% ipython --no-banner

In [1]: import numpy as np

In [2]: from numpy import linalg as LA

In [3]: np.set_printoptions(suppress=True, linewidth=100)

In [4]: J = np.load("data.npy")

In [5]: print(J)
[[-45 -25 -25 -35 -15  10  25  30 -35]
 [  9   5   5   7   3  -2  -5  -6   7]
 [-27 -15 -15 -21  -9   6  15  18 -21]]

In [6]: rank = LA.matrix_rank(J)

In [7]: print(rank)
1

In [8]: null = LA.svd(J)[2][rank:].T

In [9]: print([int(LA.matrix_rank(np.delete(J, i, axis=0))) for i in range(3)])
[1, 1, 1]

In [10]: print(null.shape)
(9, 8)

In [11]: print(np.allclose(J @ null, 0))
True

In [12]: print([int(LA.matrix_rank(J[:, :j + 1])) for j in range(9)])
[1, 1, 1, 1, 1, 1, 1, 1, 1]

In [13]: U, sig, Vh = LA.svd(J)

In [14]: vecs = Vh[:(sig > 1e-8).sum()]

In [15]: rng = np.random.default_rng(55)

In [16]: x0 = J[2] + -1 * J[0] + rng.integers(2) * np.eye(9)[3]

In [17]: print(x0)
[ 18.  10.  10.  15.   6.  -4. -10. -12.  14.]

In [18]: print(LA.matrix_rank(np.vstack([J, x0])))
2

In [19]: print(np.allclose(vecs.T @ vecs @ x0, x0))
False

In [20]: print(np.round(np.diag(vecs.T @ vecs), 3))
[0.267 0.083 0.083 0.162 0.03  0.013 0.083 0.119 0.162]

In [21]: print(np.round(J @ LA.pinv(J) @ J, 3))
[[-45. -25. -25. -35. -15.  10.  25.  30. -35.]
 [  9.   5.   5.   7.   3.  -2.  -5.  -6.   7.]
 [-27. -15. -15. -21.  -9.   6.  15.  18. -21.]]

In [22]: print(np.allclose(J[:-1].T @ LA.lstsq(J[:-1].T, J[-1])[0], J[-1]))
True

In [23]: W1 = np.array([[3, 1, 1, 1, 0],
    ...:     [1, 2, 0, 1, 2],
    ...:     [0, 3, 2, 3, 2],
    ...:     [2, 3, 1, 2, 2],
    ...:     [3, 1, 0, 3, 2],
    ...:     [1, 1, 3, 1, 1],
    ...:     [3, 1, 1, 0, 2],
    ...:     [1, 2, 3, 0, 2],
    ...:     [3, 2, 2, 1, 0]])

In [24]: b = np.array([-2, -2, -1, -2, -1])

In [25]: hid = np.maximum(J @ W1 + b, 0)

In [26]: print(LA.matrix_rank(hid))
1

In [27]: cent = np.array([[6, 2], [5, 4], [8, 3], [0, 9], [2, 0]])

In [28]: print(hid @ cent)
[[  0   0]
 [671 831]
 [  0   0]]

In [29]: print(W1 @ cent)
[[31 22]
 [20 19]
 [35 45]
 [39 37]
 [27 37]
 [37 24]
 [35 13]
 [44 19]
 [44 29]]

In [30]: arr = np.load("arr.npy")

In [31]: print(arr)
[[ 0  0  0  0  0]
 [ 1  0  0  0  0]
 [ 0  0  0  0 -2]
 [ 0  0  0  1  0]
 [ 0 -2  0  0  0]]

In [32]: proj = np.triu(np.array([[3, 0, -2, -2, -2],
    ...:     [3, 3, 1, -1, 0],
    ...:     [-1, 0, 1, 2, -3],
    ...:     [-3, -2, -1, -3, -3],
    ...:     [3, 3, -1, -2, -3]]), 1) + np.eye(5)

In [33]: out = proj @ arr @ LA.inv(proj)

In [34]: print(proj @ arr - arr @ proj)
[[ 0.  4.  0. -2.  4.]
 [ 0.  0.  2.  1.  0.]
 [ 0.  6.  0.  2.  0.]
 [ 0.  6.  0.  0.  3.]
 [ 0.  0.  2. -2.  0.]]

In [35]: print(LA.matrix_rank(out))
4

In [36]: print(out)
[[  0.   4.  -4.  10.  22.]
 [  1.   0.   2.  -3.  -3.]
 [  0.   6.  -6.  20.  40.]
 [  0.   6.  -6.  19.  39.]
 [  0.  -2.   2.  -6. -12.]]

In [37]: print(np.round(np.poly(out), 3) + 0)
[ 1. -1.  0.  0.  0.  0.]

In [38]: print(arr[:, 4] @ arr[:, 0])
0

In [39]: print(np.round(LA.norm(arr, axis=0), 3))
[1. 2. 0. 1. 2.]

In [40]: m1 = np.load("x.npy")

In [41]: print(m1)
[[ 1.02 -0.4  -1.8  -2.88  1.54  0.6  -0.98 -7.52  1.72  1.7   2.56]
 [-1.42  1.    0.72  0.11  2.26 -1.41  0.93  2.17 -2.82 -2.14 -0.88]
 [-0.89  0.34  0.6   0.3   0.55 -0.18  1.15  2.02 -0.92 -1.61 -0.9 ]
 [ 0.02 -0.16  0.12  0.24 -0.58  0.36  0.26  0.56  0.44 -0.1  -0.24]
 [-1.1   0.16  1.32  1.59 -0.98  0.27  1.81  5.17 -0.62 -2.18 -2.04]]

In [42]: print(np.round(LA.norm(m1, 2), 3))
12.246

In [43]: print(round(float(m1[1] @ m1[4]), 3))
21.363

In [44]: print(round(LA.norm(m1[1] - m1[4]), 3))
5.713
